>>> import numpy as np
>>> np.set_printoptions(precision=1, suppress=True, linewidth=200, floatmode="fixed")
>>> X = np.load("out3.npy")
>>> X.round(1) + 0
array([[ 0.2,  0.3,  0.2,  0.0,  0.1,  0.1],
       [ 0.3,  0.9, -0.1, -0.1,  0.0, -0.1],
       [ 0.2, -0.1,  0.5,  0.1,  0.4,  0.1],
       [ 0.0, -0.1,  0.1,  0.1,  0.2, -0.2],
       [ 0.1,  0.0,  0.4,  0.2,  0.4, -0.1],
       [ 0.1, -0.1,  0.1, -0.2, -0.1,  0.9]])
>>> np.round(X @ np.linalg.pinv(X) @ X, 1) + 0
array([[ 0.2,  0.3,  0.2,  0.0,  0.1,  0.1],
       [ 0.3,  0.9, -0.1, -0.1,  0.0, -0.1],
       [ 0.2, -0.1,  0.5,  0.1,  0.4,  0.1],
       [ 0.0, -0.1,  0.1,  0.1,  0.2, -0.2],
       [ 0.1,  0.0,  0.4,  0.2,  0.4, -0.1],
       [ 0.1, -0.1,  0.1, -0.2, -0.1,  0.9]])
>>> np.abs(np.diag(np.linalg.qr(X)[1])) > 1e-9
array([ True,  True,  True, False, False, False])
>>> np.round(np.trace(np.linalg.pinv(X) @ X), 1)
np.float64(3.0)
>>> left, s, VT = np.linalg.svd(X, full_matrices=False)
>>> np.allclose(left * s @ VT, X)
True
>>> s.round(1) + 0
array([1.0, 1.0, 1.0, 0.0, 0.0, 0.0])
>>> np.round(VT @ VT.T, 1) + 0
array([[1.0, 0.0, 0.0, 0.0, 0.0, 0.0],
       [0.0, 1.0, 0.0, 0.0, 0.0, 0.0],
       [0.0, 0.0, 1.0, 0.0, 0.0, 0.0],
       [0.0, 0.0, 0.0, 1.0, 0.0, 0.0],
       [0.0, 0.0, 0.0, 0.0, 1.0, 0.0],
       [0.0, 0.0, 0.0, 0.0, 0.0, 1.0]])
>>> np.round(left.T @ X @ VT.T, 1) + 0
array([[1.0, 0.0, 0.0, 0.0, 0.0, 0.0],
       [0.0, 1.0, 0.0, 0.0, 0.0, 0.0],
       [0.0, 0.0, 1.0, 0.0, 0.0, 0.0],
       [0.0, 0.0, 0.0, 0.0, 0.0, 0.0],
       [0.0, 0.0, 0.0, 0.0, 0.0, 0.0],
       [0.0, 0.0, 0.0, 0.0, 0.0, 0.0]])
>>> evals, vecs = np.linalg.eigh(X)
>>> x0 = np.array([1, 0, 0, 0, 0, 0])
>>> np.round(x0 @ X @ x0 / (x0 @ x0), 1), round(float(evals[0]), 1), round(evals[-1], 1)
(np.float64(0.2), -0.0, np.float64(1.0))
>>> np.round(np.abs(X).sum(axis=1).max(), 1), round(float(np.abs(evals).max()), 1)
(np.float64(1.5), 1.0)
>>> np.round(np.linalg.eigvalsh(X[1:, 1:]), 1) + 0
array([0.0, 0.0, 0.8, 1.0, 1.0])
>>> round(x0 @ X @ x0, 1)
np.float64(0.2)
>>> np.round(vecs * np.maximum(evals, 0) @ vecs.T, 1) + 0
array([[ 0.2,  0.3,  0.2,  0.0,  0.1,  0.1],
       [ 0.3,  0.9, -0.1, -0.1,  0.0, -0.1],
       [ 0.2, -0.1,  0.5,  0.1,  0.4,  0.1],
       [ 0.0, -0.1,  0.1,  0.1,  0.2, -0.2],
       [ 0.1,  0.0,  0.4,  0.2,  0.4, -0.1],
       [ 0.1, -0.1,  0.1, -0.2, -0.1,  0.9]])
